>>> import numpy as np
>>> np.set_printoptions(precision=3, suppress=True, linewidth=160, floatmode="fixed")
>>> A = np.load("layer17.npy")
>>> A
array([[1, 0, 0],
       [2, 1, 0],
       [2, 1, 1]])
>>> Y = A / np.sqrt((A ** 2).mean(axis=1, keepdims=True))
>>> A - A.mean(axis=1, keepdims=True)
array([[ 0.667, -0.333, -0.333],
       [ 1.000,  0.000, -1.000],
       [ 0.667, -0.333, -0.333]])
>>> x0 = np.array([0, 2, -2])
>>> h1 = np.maximum(A @ x0, 0)
>>> np.tanh(A @ x0)
array([0.000, 0.964, 0.000])
>>> np.flatnonzero(h1 > 1e-9)
array([1])
>>> np.maximum(A @ x0, 0) - np.maximum(-A @ x0, 0)
array([0, 2, 0])
>>> h1
array([0, 2, 0])
>>> x0 = np.array([5, 3, -9])
>>> target = A @ x0
>>> target
array([ 5, 13,  4])
>>> np.linalg.solve(A, 4 * target)
array([ 20.000,  12.000, -36.000])
>>> np.linalg.solve(A, A[:, 1])
array([0.000, 1.000, 0.000])
>>> np.linalg.solve(A.T, A[2])
array([0.000, 0.000, 1.000])
>>> round(float(np.linalg.det(A[::-1])), 3)
-1.0
>>> round(float(np.linalg.det(A.T)), 3)
1.0
>>> np.einsum("ii->", A)
np.int64(3)
>>> W0 = np.load("test14.npy")
>>> W0
array([[1, 0, 0],
       [0, 5, 0],
       [0, 0, 7]])
>>> x0 = np.array([-1, 0, 1])
>>> target = W0 @ x0
>>> target
array([-1,  0,  7])
>>> np.linalg.solve(W0, target)
array([-1.000,  0.000,  1.000])
>>> np.linalg.solve(W0, target + W0[:, 0])
array([0.000, 0.000, 1.000])
>>> x0 = np.ones(3)
>>> for _ in range(7):
...     x0 = W0 @ x0
...     x0 /= np.linalg.norm(x0)
...     print(round(x0 @ W0 @ x0, 3))
... 
6.253
6.585
6.765
6.873
6.933
6.965
6.982
>>> round(np.linalg.eigvalsh(W0)[-1], 3)
np.float64(7.0)
>>> x0.round(3) + 0
array([0.000, 0.094, 0.996])
>>> P = np.triu(np.array([[-7, -7, 9], [-6, 9, 5], [-6, 9, 6]]), 1) + np.eye(3)
>>> Y = P @ W0 @ np.linalg.inv(P)
>>> np.poly(Y)
array([  1.000, -13.000,  47.000, -35.000])
>>> P @ W0 - W0 @ P
array([[  0.000, -28.000,  54.000],
       [  0.000,   0.000,  10.000],
       [  0.000,   0.000,   0.000]])
>>> np.linalg.matrix_rank(Y)
np.int64(3)
>>> mat = 0.5 ** np.abs(np.subtract.outer(np.arange(4), np.arange(4)))
>>> mat
array([[1.000, 0.500, 0.250, 0.125],
       [0.500, 1.000, 0.500, 0.250],
       [0.250, 0.500, 1.000, 0.500],
       [0.125, 0.250, 0.500, 1.000]])
>>> # symmetric
>>> G = mat.T @ mat
>>> np.linalg.svd(mat, compute_uv=False) ** 2
array([4.350, 1.000, 0.291, 0.141])
>>> np.round(np.trace(G), 3), round(float((mat ** 2).sum()), 3)
(np.float64(5.781), 5.781)
>>> (mat @ mat.T).shape
(4, 4)
>>> np.allclose(G, G.T)
True
>>> q, Rm = np.linalg.qr(mat)
>>> np.round(q.T @ q, 3) + 0
array([[1.000, 0.000, 0.000, 0.000],
       [0.000, 1.000, 0.000, 0.000],
       [0.000, 0.000, 1.000, 0.000],
       [0.000, 0.000, 0.000, 1.000]])
>>> np.abs(np.diag(Rm))
array([1.152, 0.746, 0.732, 0.671])
>>> Rm
array([[-1.152, -1.003, -0.705, -0.434],
       [ 0.000, -0.746, -0.728, -0.506],
       [ 0.000,  0.000, -0.732, -0.659],
       [ 0.000,  0.000,  0.000,  0.671]])
>>> round(float(abs(Rm[0, 0])), 3), round(float(np.linalg.norm(mat[:, 0])), 3)
(1.152, 1.152)
>>> q.shape, Rm.shape
((4, 4), (4, 4))
>>> q, Rm = np.linalg.qr(A)
>>> np.allclose(Rm.T @ Rm, A.T @ A)
True
>>> Rm
array([[-3.000, -1.333, -0.667],
       [ 0.000, -0.471, -0.236],
       [ 0.000,  0.000,  0.707]])
>>> abs(Rm[0, 0]), round(float(np.linalg.norm(A[:, 0])), 3)
(np.float64(3.0), 3.0)
>>> np.round(q @ Rm, 3) + 0
array([[1.000, 0.000, 0.000],
       [2.000, 1.000, 0.000],
       [2.000, 1.000, 1.000]])
>>> q.round(3) + 0
array([[-0.333,  0.943,  0.000],
       [-0.667, -0.236, -0.707],
       [-0.667, -0.236,  0.707]])
>>> np.abs(np.diag(Rm))
array([3.000, 0.471, 0.707])
>>> data = np.load("w.npy")
>>> data
array([[-0.409, -0.102,  0.784],
       [-0.102, -0.983, -0.124],
       [ 0.784, -0.124, -1.609]])
>>> rng = np.random.default_rng(983825)
>>> lab = rng.permutation(3)
>>> lab
array([0, 1, 2])
>>> Y = data[lab][:, lab]
>>> np.round(np.linalg.det(Y), 3), round(np.linalg.det(data[lab]), 3)
(np.float64(0.0), np.float64(0.0))
>>> np.sort(np.abs(np.linalg.eigvals(Y)))
array([0.000, 1.000, 2.000])
>>> Y
array([[-0.409, -0.102,  0.784],
       [-0.102, -0.983, -0.124],
       [ 0.784, -0.124, -1.609]])
